$ ipython --no-banner

In [1]: import numpy as np

In [2]: from numpy import linalg as LA

In [3]: np.set_printoptions(precision=2, suppress=True, linewidth=160, legacy="1.25")

In [4]: tidy = lambda a: np.round(a, 2) + 0

In [5]: K = np.loadtxt("x.csv", delimiter=",")

In [6]: K
Out[6]: 
array([[ 1.,  2., -2.],
       [ 2.,  2.,  0.],
       [ 1.,  4.,  1.],
       [ 0.,  2.,  1.],
       [ 1.,  4.,  2.],
       [-1.,  2.,  2.],
       [ 0.,  4.,  3.],
       [ 0.,  5.,  3.],
       [ 1.,  5.,  2.],
       [ 2.,  5.,  4.]])

In [7]: D = LA.norm(K[:, None] - K[None], axis=-1)

In [8]: tidy(LA.norm(K - K.mean(axis=0), axis=1))
Out[8]: array([3.91, 2.55, 0.84, 1.76, 0.71, 2.3 , 1.64, 2.17, 1.58, 3.11])

In [9]: D.shape
Out[9]: (10, 10)

In [10]: x0 = np.array([3, 5, 0])

In [11]: rhs = K @ x0

In [12]: beta, lr = np.zeros(3), 1 / LA.norm(K, 2) ** 2

In [13]: for i in range(200):
    ...:     beta -= lr * K.T @ (K @ beta - rhs)
    ...:     if i % 50 == 0: print(i, round(LA.norm(K @ beta - rhs), 2))
    ...: 
0 11.97
50 0.29
100 0.07
150 0.02

In [14]: tidy(beta)
Out[14]: array([3., 5., 0.])

In [15]: z = K[:, 2] > np.median(K[:, 2])

In [16]: f = K[z].mean(axis=0) - K[~z].mean(axis=0)

In [17]: ((K - K.mean(axis=0)) @ f > 0).astype(int)
Out[17]: array([0, 0, 0, 0, 1, 0, 1, 1, 1, 1])

In [18]: np.argsort(-np.abs(f).round(6), kind="stable")
Out[18]: array([2, 1, 0])

In [19]: (((K - K.mean(axis=0)) @ f > 0) == z).mean()
Out[19]: 0.8

In [20]: sigma = 20 * 0.2 ** np.arange(3)

In [21]: O, _ = LA.qr(np.array([[0.7, -0.3, 1.0], [0.2, -0.2, 2.8], [-0.8, 0.6, -0.6]]))

In [22]: rng = np.random.default_rng(15)

In [23]: W0 = rng.normal(size=(18, 3)) * sigma @ O

In [24]: tidy(W0)
Out[24]: 
array([[ 19.45, -19.37,  -8.92],
       [  6.87,  -8.21,   0.05],
       [ 17.58, -23.15,  -2.29],
       [-27.96,  29.41,  10.77],
       [ -2.57,   2.76,   1.68],
       [-17.44,  20.37,   7.98],
       [ -8.98,   8.96,   1.4 ],
       [ 20.46, -23.  ,  -5.26],
       [-18.18,  22.27,   3.57],
       [  9.49, -12.27,  -5.47],
       [ -9.07,  12.01,   0.33],
       [ -6.8 ,   5.44,   2.57],
       [-19.91,  21.34,   8.91],
       [  8.76,  -7.82,  -8.89],
       [  2.16,  -3.63,  -0.48],
       [-23.31,  26.87,   8.68],
       [-10.35,  15.51,   0.09],
       [ -4.46,   8.99,  -2.52]])

In [25]: cen = W0 - W0.mean(axis=0)

In [26]: left, sigma, VT = LA.svd(cen, full_matrices=False)

In [27]: tidy(VT[0] * np.sign(VT[0, np.abs(VT[0]).argmax()]))
Out[27]: array([-0.64,  0.73,  0.22])

In [28]: tidy(np.abs(VT[-1]))
Out[28]: array([0.75, 0.55, 0.37])

In [29]: np.abs(left[:, 0]).argmax()
Out[29]: 7

In [30]: tidy(sigma ** 2 / (sigma ** 2).sum())
Out[30]: array([0.98, 0.02, 0.  ])

In [31]: O, evecs = LA.qr(W0[:, :1])[0], LA.qr(W0[:, 1:])[0]

In [32]: sigma = LA.svd(O.T @ evecs, compute_uv=False)

In [33]: tidy(LA.norm(O @ O.T - evecs @ evecs.T, 2))
Out[33]: 1.0

In [34]: D = LA.norm(W0[:, None] - W0[None], axis=-1)

In [35]: D.mean(axis=1).argmax()
Out[35]: 7

In [36]: D[15].round(6).argsort(kind="stable")[:4]
Out[36]: array([15,  3, 12,  8])

In [37]: E = np.load("block14.npy")

In [38]: E
Out[38]: 
array([[ 2,  2,  2, -1],
       [ 1,  2,  1,  0],
       [ 0, -1, -1, -2],
       [ 0,  0, -2, -2]])

In [39]: left, sigma, VT = LA.svd(E)

In [40]: tidy(sigma)
Out[40]: array([4.55, 3.29, 1.22, 0.11])

In [41]: A2 = left[:, :3] @ np.diag(sigma[:3]) @ VT[:3]

In [42]: tidy(LA.norm(E - A2, 2)), tidy(sigma[3])
Out[42]: (0.11, 0.11)

In [43]: tidy(np.abs(E - A2).max())
Out[43]: 0.06

In [44]: tidy(LA.norm(E - A2) / LA.norm(E))
Out[44]: 0.02

In [45]: tidy(A2)
Out[45]: 
array([[ 1.97,  2.01,  2.02, -1.01],
       [ 1.06,  1.98,  0.97,  0.03],
       [ 0.05, -1.02, -1.02, -1.98],
       [-0.03,  0.01, -1.99, -2.01]])

In [46]: LA.cond(E) > 100
Out[46]: False

In [47]: tidy(LA.norm(E, 2) / LA.norm(E))
Out[47]: 0.79

In [48]: round(np.log10(LA.cond(E)))
Out[48]: 2

In [49]: np.argsort(-LA.norm(E, axis=0).round(6), kind="stable")[:3]
Out[49]: array([2, 1, 3])
